$ ipython --no-banner

In [1]: import numpy as np

In [2]: from numpy import linalg as LA

In [3]: np.set_printoptions(precision=2, suppress=True, linewidth=160, floatmode="fixed")

In [4]: other = np.array([[1, 1], [1, -1]])

In [5]: rng = np.random.default_rng(272966)

In [6]: F = np.kron(other, np.kron(other, other))[rng.permutation(8)][:3]

In [7]: print(F)
[[ 1  1 -1 -1 -1 -1  1  1]
 [ 1  1  1  1  1  1  1  1]
 [ 1  1  1  1 -1 -1 -1 -1]]

In [8]: # column 1 repeats column 0

In [9]: other = F[0, 0] * F[1:] - np.outer(F[1:, 0], F[0])

In [10]: print(other)
[[ 0  0  2  2  2  2  0  0]
 [ 0  0  2  2  0  0 -2 -2]]

In [11]: print(F[:, 0] / F[0, 0])
[1.00 1.00 1.00]

In [12]: ang = np.radians(120)

In [13]: r_ = np.eye(8)

In [14]: r_[1, 1] = r_[6, 6] = np.cos(ang)

In [15]: r_[1, 6], r_[6, 1] = -np.sin(ang), np.sin(ang)

In [16]: print(r_)
[[ 1.00  0.00  0.00  0.00  0.00  0.00  0.00  0.00]
 [ 0.00 -0.50  0.00  0.00  0.00  0.00 -0.87  0.00]
 [ 0.00  0.00  1.00  0.00  0.00  0.00  0.00  0.00]
 [ 0.00  0.00  0.00  1.00  0.00  0.00  0.00  0.00]
 [ 0.00  0.00  0.00  0.00  1.00  0.00  0.00  0.00]
 [ 0.00  0.00  0.00  0.00  0.00  1.00  0.00  0.00]
 [ 0.00  0.87  0.00  0.00  0.00  0.00 -0.50  0.00]
 [ 0.00  0.00  0.00  0.00  0.00  0.00  0.00  1.00]]

In [17]: other = F @ r_.T

In [18]: print(np.allclose(F @ F.T, other @ other.T))
True

In [19]: print(round(LA.det(r_), 2), np.trace(r_))
1.0 5.0

In [20]: print(np.allclose(LA.norm(F, axis=1), LA.norm(other, axis=1)))
True

In [21]: x = np.array([8, 5, 5, 8, 5, 9, 7, 6])

In [22]: a = np.maximum(r_ @ x, 0)

In [23]: print(np.maximum(r_ @ (3 * x), 0))
[24.00  0.00 15.00 24.00 15.00 27.00  2.49 18.00]

In [24]: print(np.tanh(r_ @ x))
[ 1.00 -1.00  1.00  1.00  1.00  1.00  0.68  1.00]

In [25]: print(a)
[8.00 0.00 5.00 8.00 5.00 9.00 0.83 6.00]

In [26]: print(np.maximum(r_ @ x, 0) - np.maximum(-r_ @ x, 0))
[ 8.00 -8.56  5.00  8.00  5.00  9.00  0.83  6.00]

In [27]: J = np.load("mat.npy")

In [28]: print(J.round(2) + 0)
[[ 0.00 -1.51 -2.84 -0.35 -0.94]
 [-5.10 -4.76  4.37  4.37  1.64]
 [-0.76 -2.41 -0.94 -1.69 -0.38]
 [-4.12 -3.46  3.45  6.23  3.56]
 [-4.07 -3.76  3.80  5.56  2.08]
 [-2.61 -2.01 -1.28 -0.40 -0.21]
 [-4.73 -5.55  5.37  5.37  2.19]
 [-5.69 -5.57  3.28  6.97  1.51]
 [-4.59 -6.15  4.51  4.36  1.80]
 [-0.49 -1.54 -3.14  1.54 -0.93]
 [-1.17 -1.32 -0.61  0.36 -1.74]
 [-5.84 -5.01  4.14  2.90  1.40]
 [-1.36 -1.31 -2.23 -0.18 -0.16]
 [-6.20 -4.73  5.03  4.08  1.02]
 [-4.63 -5.63  5.76  4.98  3.27]
 [ 0.04 -1.54 -3.10 -0.14 -0.75]
 [-1.36 -2.95 -3.02 -1.58 -0.56]
 [ 0.45 -1.63 -2.61  0.64 -2.85]
 [ 0.46 -1.44 -1.07  0.36 -2.33]
 [ 1.80 -0.58 -0.84  0.86  1.16]
 [-3.62 -5.42  2.22  4.31  2.04]
 [-4.81 -3.90  2.85  2.92  3.26]
 [ 1.58 -0.86 -0.99 -1.52 -0.36]
 [-2.14 -1.69 -1.89  1.18 -1.51]]

In [29]: Ac = (J - J.mean(axis=0)) / J.std(axis=0)

In [30]: print(Ac.std(axis=0))
[1.00 1.00 1.00 1.00 1.00]

In [31]: print(np.argwhere(np.abs(Ac) > 2))
[]

In [32]: coef = LA.lstsq(np.delete(Ac, 1, axis=1), Ac[:, 1])[0]

In [33]: print(np.abs(coef).argmax())
0

In [34]: G = np.cov(J, rowvar=False)

In [35]: print(round(np.corrcoef(J[:, 2], J[:, 4])[0, 1], 2))
0.82

In [36]: print(G.shape)
(5, 5)

In [37]: print(np.corrcoef(J.T))
[[ 1.00  0.89 -0.86 -0.80 -0.72]
 [ 0.89  1.00 -0.88 -0.80 -0.73]
 [-0.86 -0.88  1.00  0.86  0.82]
 [-0.80 -0.80  0.86  1.00  0.76]
 [-0.72 -0.73  0.82  0.76  1.00]]

In [38]: print(np.argsort(-J.std(axis=0).round(6), kind="stable"))
[2 3 0 1 4]

In [39]: print(np.argwhere(np.triu(np.abs(np.corrcoef(J.T)) > 0.8, 1)))
[[0 1]
 [0 2]
 [0 3]
 [1 2]
 [1 3]
 [2 3]
 [2 4]]

In [40]: print(np.median(J, axis=0))
[-2.37 -2.68 -0.72  1.36  0.43]

In [41]: print(J.std(axis=0))
[2.45 1.79 3.13 2.63 1.77]

In [42]: M = np.loadtxt("a.csv", delimiter=",")

In [43]: print(M)
[[ 9.00  6.32 10.91]
 [ 9.00 -0.29  2.64]
 [ 9.00  0.16  3.20]
 [ 9.00 -1.45  1.19]
 [ 9.00  4.79  8.98]
 [ 9.00 -5.05 -3.31]
 [ 9.00 -2.11  0.36]
 [ 9.00  3.13  6.91]
 [ 9.00 -2.07  0.41]
 [ 9.00 -4.21 -2.27]
 [ 9.00 -1.98  0.53]
 [ 9.00 -6.51 -5.14]
 [ 9.00 -1.12  1.61]
 [ 9.00 -0.11  2.86]
 [ 9.00 -0.17  2.78]
 [ 9.00  1.02  4.28]
 [ 9.00  2.03  5.54]
 [ 9.00  0.76  3.96]
 [ 9.00  4.75  8.93]
 [ 9.00  2.51  6.13]
 [ 9.00 -1.56  1.05]
 [ 9.00 -4.98 -3.23]]

In [44]: # looks like rank 2

In [45]: print(LA.lstsq(M[:-1].T, M[-1])[2])
2

In [46]: print(M @ LA.pinv(M) @ M)
[[ 9.00  6.32 10.91]
 [ 9.00 -0.29  2.64]
 [ 9.00  0.16  3.20]
 [ 9.00 -1.45  1.19]
 [ 9.00  4.79  8.98]
 [ 9.00 -5.05 -3.31]
 [ 9.00 -2.11  0.36]
 [ 9.00  3.13  6.91]
 [ 9.00 -2.07  0.41]
 [ 9.00 -4.21 -2.27]
 [ 9.00 -1.98  0.53]
 [ 9.00 -6.51 -5.14]
 [ 9.00 -1.12  1.61]
 [ 9.00 -0.11  2.86]
 [ 9.00 -0.17  2.78]
 [ 9.00  1.02  4.28]
 [ 9.00  2.03  5.54]
 [ 9.00  0.76  3.96]
 [ 9.00  4.75  8.93]
 [ 9.00  2.51  6.13]
 [ 9.00 -1.56  1.05]
 [ 9.00 -4.98 -3.23]]

In [47]: print(np.unique(M.round(6), axis=0).shape)
(22, 3)

In [48]: rk = LA.matrix_rank(M)

In [49]: print(rk)
2

In [50]: N = LA.svd(M)[2][rk:].T

In [51]: print(N[:, 0] / N[np.abs(N[:, 0]).round(6).argmax(), 0])
[ 0.27  1.00 -0.80]

In [52]: print([int(LA.matrix_rank(np.delete(M, i, axis=0))) for i in range(22)])
[2, 2, 2, 2, 2, 2, 2, 2, 2, 2, 2, 2, 2, 2, 2, 2, 2, 2, 2, 2, 2, 2]

In [53]: print(LA.matrix_rank(M.T @ M), LA.matrix_rank(M @ M.T))
2 2

In [54]: other = np.array([[1, 1], [1, -1]])

In [55]: m1 = np.kron(other, np.kron(other, other))[rng.permutation(8)][:6]

In [56]: print(m1)
[[ 1  1 -1 -1  1  1 -1 -1]
 [ 1  1  1  1  1  1  1  1]
 [ 1 -1  1 -1  1 -1  1 -1]
 [ 1  1  1  1 -1 -1 -1 -1]
 [ 1 -1  1 -1 -1  1 -1  1]
 [ 1 -1 -1  1  1 -1 -1  1]]

In [57]: other = m1 / np.sqrt((m1 ** 2).mean(axis=1, keepdims=True))

In [58]: print(other[2])
[ 1.00 -1.00  1.00 -1.00  1.00 -1.00  1.00 -1.00]

In [59]: print(LA.matrix_rank(other) == LA.matrix_rank(m1))
True

In [60]: K = np.array([[8, -3, -6, -4], [1, -1, 2, 6], [8, -6, 5, -6], [-9, 8, 1, -9]])

In [61]: U, sigma, Vt = LA.svd(K, full_matrices=False)

In [62]: print(U.shape, sigma.shape, Vt.shape)
(4, 4) (4,) (4, 4)

In [63]: print(np.abs(U[:, 0]).round(6).argmax())
3

In [64]: print(round(np.sqrt((sigma ** 2).sum()), 2), round(LA.norm(K), 2))
23.56 23.56

In [65]: print(np.round(Vt @ Vt.T, 2) + 0)
[[1.00 0.00 0.00 0.00]
 [0.00 1.00 0.00 0.00]
 [0.00 0.00 1.00 0.00]
 [0.00 0.00 0.00 1.00]]

In [66]: print((sigma > 1e-8).sum())
4

In [67]: print(sigma)
[17.81 12.96  8.28  1.07]

In [68]: print(sigma / sigma[0])
[1.00 0.73 0.47 0.06]

In [69]: print(np.cumsum(sigma ** 2) / np.sum(sigma ** 2))
[0.57 0.87 1.00 1.00]

In [70]: z = rng.permutation(4)

In [71]: print(z)
[0 3 2 1]

In [72]: other = K[z][:, z]

In [73]: print(np.diag(other))
[ 8 -9  5 -1]

In [74]: print(np.sort(np.abs(LA.eigvals(other))))
[ 1.15 11.22 11.22 14.07]

In [75]: mat = np.array([[-8, 0, 5, 0], [3, 6, 1, -9], [7, 7, -2, 0]])

In [76]: ang = np.radians(15)

In [77]: r_ = np.eye(4)

In [78]: r_[0, 0] = r_[1, 1] = np.cos(ang)

In [79]: r_[0, 1], r_[1, 0] = -np.sin(ang), np.sin(ang)

In [80]: print(r_)
[[ 0.97 -0.26  0.00  0.00]
 [ 0.26  0.97  0.00  0.00]
 [ 0.00  0.00  1.00  0.00]
 [ 0.00  0.00  0.00  1.00]]

In [81]: other = mat @ r_.T

In [82]: print(np.allclose(mat @ mat.T, other @ other.T))
True

In [83]: print(other)
[[-7.73 -2.07  5.00  0.00]
 [ 1.34  6.57  1.00 -9.00]
 [ 4.95  8.57 -2.00  0.00]]

In [84]: print(round(LA.det(r_), 2), round(float(np.trace(r_)), 2))
1.0 3.93

In [85]: print(np.allclose(LA.norm(mat, axis=1), LA.norm(other, axis=1)))
True

In [86]: G = mat.T @ mat

In [87]: print((mat @ mat.T).shape)
(3, 3)

In [88]: print(np.trace(G), (mat ** 2).sum())
318 318

In [89]: print(np.allclose(G, G.T))
True

In [90]: print(LA.matrix_rank(G))
3

In [91]: print(G)
[[122  67 -51 -27]
 [ 67  85  -8 -54]
 [-51  -8  30  -9]
 [-27 -54  -9  81]]

In [92]: print(np.diag(G))
[122  85  30  81]

In [93]: X = np.load("arr.npy")

In [94]: print(X)
[[ 0  0 -2]
 [ 4  2 -3]
 [ 0  0  3]
 [ 2  1  1]
 [ 2  1  3]
 [ 0  0  1]]

In [95]: G = X.T @ X

In [96]: print(np.round(LA.eigvalsh(G)[::-1], 2) + 0)
[36.22 26.78  0.00]

In [97]: print(LA.matrix_rank(G))
2

In [98]: print(np.trace(G), (X ** 2).sum())
63 63

In [99]: U, sigma, Vt = LA.svd(X)

In [100]: print(np.argmax(sigma[:-1] / (sigma[1:] + 1e-6)) + 1)
2

In [101]: other = U[:, :2] @ np.diag(sigma[:2]) @ Vt[:2]

In [102]: print(round(np.abs(X - other).max(), 2))
0.0

In [103]: print(other.round(2) + 0)
[[ 0.00  0.00 -2.00]
 [ 4.00  2.00 -3.00]
 [ 0.00  0.00  3.00]
 [ 2.00  1.00  1.00]
 [ 2.00  1.00  3.00]
 [ 0.00  0.00  1.00]]

In [104]: print(LA.matrix_rank(other))
2

In [105]: print(round(LA.norm(X - other, 2), 2), round(float(sigma[2]), 2))
0.0 0.0

In [106]: print(LA.matrix_rank(X, rtol=0.05))
2

In [107]: print(round(LA.norm(X - other) / LA.norm(X), 2))
0.0

In [108]: rk = LA.matrix_rank(X)

In [109]: print(rk)
2

In [110]: N = LA.svd(X)[2][rk:].T

In [111]: print(N.shape)
(3, 1)

In [112]: print([int(LA.matrix_rank(X[:i])) for i in range(1, len(X) + 1)])
[1, 2, 2, 2, 2, 2]

In [113]: print([int(LA.matrix_rank(X[:, :j + 1])) for j in range(3)])
[1, 1, 2]

In [114]: print(np.round(N[:, 0] / N[np.abs(N[:, 0]).round(6).argmax(), 0], 2) + 0)
[-0.50  1.00  0.00]

In [115]: other = X / np.sqrt((X ** 2).mean(axis=1, keepdims=True))

In [116]: print(LA.norm(other, axis=1))
[1.73 1.73 1.73 1.73 1.73 1.73]

In [117]: print(other[3])
[1.41 0.71 0.71]

In [118]: print(LA.matrix_rank(X - X.mean(axis=1, keepdims=True)))
2

In [119]: print(X - X.mean(axis=1, keepdims=True))
[[ 0.67  0.67 -1.33]
 [ 3.00  1.00 -4.00]
 [-1.00 -1.00  2.00]
 [ 0.67 -0.33 -0.33]
 [ 0.00 -1.00  1.00]
 [-0.33 -0.33  0.67]]

In [120]: arr = np.loadtxt("sample4.csv", delimiter=",")

In [121]: print(arr)
[[-1.00  1.00  0.00  0.00]
 [ 0.00 -1.00  1.00  0.00]
 [ 0.00  0.00 -1.00  1.00]
 [ 0.00  0.00  0.00 -1.00]]

In [122]: # triangular, det is the product of the diagonal

In [123]: U, sigma = LA.svd(arr)
Traceback (most recent call last):
  Cell In[123], line 1
    U, sigma = LA.svd(arr)
ValueError: too many values to unpack (expected 2)


In [124]: U, sigma, Vt = LA.svd(arr, full_matrices=False)

In [125]: print(U.shape, sigma.shape, Vt.shape)
(4, 4) (4,) (4, 4)

In [126]: print(np.allclose(U * sigma @ Vt, arr))
True

In [127]: print(sigma)
[1.88 1.53 1.00 0.35]

In [128]: print(np.round(U.T @ U, 2) + 0)
[[1.00 0.00 0.00 0.00]
 [0.00 1.00 0.00 0.00]
 [0.00 0.00 1.00 0.00]
 [0.00 0.00 0.00 1.00]]

In [129]: z = rng.permutation(4)

In [130]: other = arr[:, z] * rng.choice([-1, 1], 4)

In [131]: print(other)
[[-1.00  1.00  0.00  0.00]
 [ 0.00 -1.00  0.00  1.00]
 [ 0.00  0.00  1.00 -1.00]
 [ 0.00  0.00 -1.00  0.00]]

In [132]: U, _, Vt = LA.svd(arr.T @ other)

In [133]: print(np.round(LA.lstsq(arr, other)[0], 2) + 0)
[[1.00 0.00 0.00 0.00]
 [0.00 1.00 0.00 0.00]
 [0.00 0.00 0.00 1.00]
 [0.00 0.00 1.00 0.00]]

In [134]: print(z)
[0 1 3 2]

In [135]: x = np.array([-2, -1, 0, -1])

In [136]: y = arr @ x

In [137]: coef, lr = np.zeros(4), 1 / LA.norm(arr, 2) ** 2

In [138]: for i in range(50):
     ...:     coef -= lr * arr.T @ (arr @ coef - y)
     ...:     if i % 10 == 0: print(i, round(LA.norm(arr @ coef - y), 2))
     ...: 
0 0.95
10 0.5
20 0.35
30 0.25
40 0.18

In [139]: print(coef)
[-1.76 -0.78  0.16 -0.91]
